% ipython --no-banner

In [1]: import numpy as np

In [2]: np.set_printoptions(precision=1, suppress=True, linewidth=140)

In [3]: rd = lambda a: np.round(a, 1) + 0

In [4]: X = np.load("case17.npy")

In [5]: X
Out[5]: 
array([[ 0,  2,  1, -2],
       [-2,  0,  1,  2],
       [-1, -1,  0,  0],
       [ 2, -2,  0,  0]])

In [6]: x0 = np.array([0, 0, 1, 1])

In [7]: np.sign((X @ x0).round(6))
Out[7]: array([-1,  1,  0,  0])

In [8]: np.einsum("ij,j->i", X, x0)
Out[8]: array([-1,  3,  0,  0])

In [9]: X @ np.eye(4)[0]
Out[9]: array([ 0., -2., -1.,  2.])

In [10]: X @ (2 * x0)
Out[10]: array([-2,  6,  0,  0])

In [11]: (X * x0).sum(axis=1)
Out[11]: array([-1,  3,  0,  0])

In [12]: X @ np.ones(4)
Out[12]: array([ 1.,  1., -2.,  0.])

In [13]: x0 = np.array([0, 1, 3, 2])

In [14]: rd(np.linalg.svd(X, compute_uv=False))
Out[14]: array([3.6, 3.6, 1.1, 1.1])

In [15]: rd(np.linalg.det(X))
Out[15]: np.float64(16.0)

In [16]: q = np.linalg.solve(np.eye(4) - X, np.eye(4) + X)

In [17]: rd(q @ q.T)
Out[17]: 
array([[1., 0., 0., 0.],
       [0., 1., 0., 0.],
       [0., 0., 1., 0.],
       [0., 0., 0., 1.]])

In [18]: x0 = np.array([1, -3, 0, -3])

In [19]: rhs = X @ x0

In [20]: beta, lr = np.zeros(4), 1 / np.linalg.norm(X, 2) ** 2

In [21]: for i in range(200):
    ...:     beta -= lr * X.T @ (X @ beta - rhs)
    ...:     if i % 50 == 0: print(i, round(np.linalg.norm(X @ beta - rhs), 1))
    ...: 
0 3.1
50 0.0
100 0.0
150 0.0

In [22]: rd(beta)
Out[22]: array([ 1., -3.,  0., -3.])

In [23]: W0 = np.load("data.npy")

In [24]: W0
Out[24]: 
array([[-3, -1,  3,  1],
       [-3, -1,  3,  3],
       [-1,  0, -3, -2],
       [ 1, -3,  2, -2]])

In [25]: rd(np.poly(W0))
Out[25]: array([ 1.,  9., 41., 80., 74.])

In [26]: rd(np.linalg.eigvals(W0))
Out[26]: array([-1.5+1.3j, -1.5-1.3j, -3. +3.2j, -3. -3.2j])

In [27]: rd(np.linalg.det(W0[::-1]))
Out[27]: np.float64(74.0)

In [28]: np.trace(W0)
Out[28]: np.int64(-9)

In [29]: np.linalg.matrix_power(W0, 3)
Out[29]: 
array([[-28,  31,  62,  79],
       [-24,  47,  30,  63],
       [-26, -38,  45,   3],
       [-22,  14,  62,  74]])

In [30]: (W0 - W0.T) / 2
Out[30]: 
array([[ 0. ,  1. ,  2. ,  0. ],
       [-1. ,  0. ,  1.5,  3. ],
       [-2. , -1.5,  0. , -2. ],
       [ 0. , -3. ,  2. ,  0. ]])

In [31]: rd(np.abs(np.linalg.eigvals(W0)).max())
Out[31]: np.float64(4.4)

In [32]: W0 @ W0
Out[32]: 
array([[ 10,   1, -19, -14],
       [ 12,  -5, -15, -18],
       [  4,   7,   2,   9],
       [  2,   8, -16,  -8]])

In [33]: W0.inv()
AttributeError: 'numpy.ndarray' object has no attribute 'inv'


In [34]: W0.reshape(-1, 2)
Out[34]: 
array([[-3, -1],
       [ 3,  1],
       [-3, -1],
       [ 3,  3],
       [-1,  0],
       [-3, -2],
       [ 1, -3],
       [ 2, -2]])

In [35]: W0.reshape(4, 5)
ValueError: cannot reshape array of size 16 into shape (4,5)


In [36]: t3 = W0.reshape(4, 2, -1)

In [37]: np.einsum("ihd,ihd->ih", t3, t3)
Out[37]: 
array([[10, 10],
       [10, 18],
       [ 1, 13],
       [10,  8]])

In [38]: t3.shape
Out[38]: (4, 2, 2)

In [39]: t3.sum(axis=1)
Out[39]: 
array([[ 0,  0],
       [ 0,  2],
       [-4, -2],
       [ 3, -5]])
